In [1]: import numpy as np

In [2]: import numpy.linalg as la

In [3]: np.set_printoptions(suppress=True, linewidth=120)

In [4]: def tidy(a):
   ...:     return np.round(a, 2) + 0
   ...: 

In [5]: rng = np.random.default_rng(8351)

In [6]: arr = rng.normal(size=(10, 4)) + 10 * np.array([-1, 2, -1, -2])

In [7]: tidy(arr)
Out[7]: 
array([[-10.72,  20.22, -10.28, -20.46],
       [ -9.2 ,  21.28,  -8.37, -18.26],
       [ -9.94,  20.51, -10.97, -19.31],
       [-10.93,  18.95,  -7.37, -20.96],
       [-10.13,  19.92,  -9.64, -18.63],
       [-10.62,  20.9 , -11.23, -19.9 ],
       [ -9.11,  19.64, -11.4 , -20.21],
       [ -8.76,  19.74,  -9.31, -20.92],
       [ -9.21,  18.74, -11.54, -20.04],
       [ -9.29,  19.69, -10.64, -21.71]])

In [8]: U, sig, VT = la.svd(arr)

In [9]: np.argmax(sig[:-1] / (sig[1:] + 1e-6)) + 1
Out[9]: np.int64(1)

In [10]: B = U[:, :1] @ np.diag(sig[:1]) @ VT[:1]

In [11]: la.matrix_rank(arr, rtol=0.05)
Out[11]: np.int64(1)

In [12]: gram = np.cov(arr, rowvar=False)

In [13]: tidy(np.corrcoef(arr[:, 1], arr[:, 3])[0, 1])
Out[13]: np.float64(0.57)

In [14]: gram.shape
Out[14]: (4, 4)

In [15]: tidy(np.polyfit(arr[:, 1], arr[:, 3], 1))
Out[15]: array([  0.76, -35.15])

In [16]: tidy(la.eigvalsh(gram)[::-1])
Out[16]: array([1.99, 1.43, 0.57, 0.34])

In [17]: tidy(np.median(arr, axis=0))
Out[17]: array([ -9.61,  19.83, -10.46, -20.13])

In [18]: Z = arr[[5, 6]].astype(float)

In [19]: for _ in range(3):
    ...:     labels = la.norm(arr[:, None] - Z, axis=-1).argmin(axis=1)
    ...:     Z = np.array([arr[labels == j].mean(axis=0) for j in range(2)])
    ...: 

In [20]: labels
Out[20]: array([0, 0, 0, 0, 0, 0, 1, 1, 1, 1])

In [21]: np.abs(Z[1] - Z[0]).argmax()
Out[21]: np.int64(0)
